% ipython --no-banner

In [1]: import numpy as np

In [2]: import numpy.linalg as la

In [3]: np.set_printoptions(precision=2, suppress=True, linewidth=140, legacy="1.25")

In [4]: def rd(a):
   ...:     return np.round(a, 2) + 0
   ...: 

In [5]: Z = np.array([[-1, 1, -1, -3, 2, 0, 2],
   ...:     [0, -3, 3, 1, 0, 3, 2],
   ...:     [-3, 0, -1, -2, 0, 3, -1]])

In [6]: K = np.repeat(Z, 35 // 3, axis=0)

In [7]: rng = np.random.default_rng(490)

In [8]: K = K + 0.02 * rng.normal(size=K.shape)

In [9]: rd(K)
Out[9]: 
array([[-1.01,  0.97, -1.  , -3.01,  2.01,  0.01,  2.  ],
       [-0.99,  0.99, -0.95, -2.97,  2.  , -0.07,  2.  ],
       [-0.99,  1.  , -0.97, -3.03,  2.03, -0.01,  1.98],
       [-1.01,  1.02, -0.98, -3.01,  2.  , -0.02,  1.99],
       [-1.01,  0.99, -1.  , -3.02,  1.98,  0.  ,  2.02],
       [-1.  ,  1.  , -1.01, -2.97,  2.  , -0.01,  1.99],
       [-1.  ,  0.98, -0.98, -2.99,  2.01, -0.02,  1.98],
       [-1.01,  1.  , -0.99, -3.  ,  2.02,  0.04,  2.  ],
       [-0.98,  1.02, -1.02, -2.97,  2.04, -0.02,  2.  ],
       [-0.99,  0.98, -1.03, -2.96,  2.01,  0.  ,  1.97],
       [-0.98,  0.99, -1.  , -2.99,  2.05,  0.01,  1.99],
       [-0.03, -3.01,  3.01,  1.02, -0.03,  3.01,  2.02],
       [ 0.03, -3.03,  3.02,  0.99,  0.03,  3.03,  1.99],
       [ 0.02, -3.  ,  3.01,  1.  ,  0.  ,  3.01,  2.01],
       [ 0.  , -3.04,  3.  ,  1.02,  0.  ,  2.97,  2.03],
       [ 0.  , -3.02,  2.96,  1.01,  0.  ,  3.02,  2.02],
       [ 0.  , -3.02,  3.  ,  1.01,  0.01,  2.95,  2.02],
       [ 0.03, -3.  ,  2.97,  1.  ,  0.01,  2.99,  2.01],
       [ 0.01, -3.02,  2.98,  1.03,  0.01,  2.97,  1.98],
       [ 0.01, -2.99,  3.01,  1.01,  0.05,  3.  ,  2.03],
       [-0.02, -2.98,  3.  ,  0.98, -0.01,  2.97,  2.  ],
       [-0.02, -3.  ,  3.  ,  0.97, -0.01,  3.01,  1.99],
       [-3.  , -0.05, -0.98, -1.99, -0.02,  2.96, -1.02],
       [-3.03,  0.03, -0.98, -2.03,  0.  ,  3.  , -1.  ],
       [-3.01,  0.03, -0.97, -1.98, -0.02,  2.98, -1.  ],
       [-3.03,  0.02, -1.02, -2.  ,  0.02,  3.05, -1.03],
       [-3.  ,  0.02, -1.  , -2.  ,  0.01,  3.01, -0.97],
       [-3.  ,  0.  , -1.01, -1.99,  0.  ,  2.99, -0.99],
       [-3.01,  0.  , -0.98, -1.99, -0.04,  3.05, -1.01],
       [-3.  , -0.02, -1.01, -1.98,  0.  ,  3.02, -1.01],
       [-3.01, -0.01, -0.99, -1.96, -0.02,  3.02, -0.96],
       [-2.99,  0.04, -0.98, -1.98,  0.02,  3.  , -0.99],
       [-3.01,  0.02, -0.99, -1.99, -0.04,  3.01, -1.01]])

In [10]: left, sig, vt = la.svd(K)

In [11]: rd(sig)
Out[11]: array([19.32, 18.06, 11.7 ,  0.14,  0.1 ,  0.1 ,  0.07])

In [12]: other = left[:, :3] @ np.diag(sig[:3]) @ vt[:3]

In [13]: rd(la.norm(K - other, 2)), rd(sig[3])
Out[13]: (0.14, 0.14)

In [14]: rd(np.abs(K - other).max())
Out[14]: 0.05

In [15]: la.matrix_rank(K, rtol=0.05)
Out[15]: 3
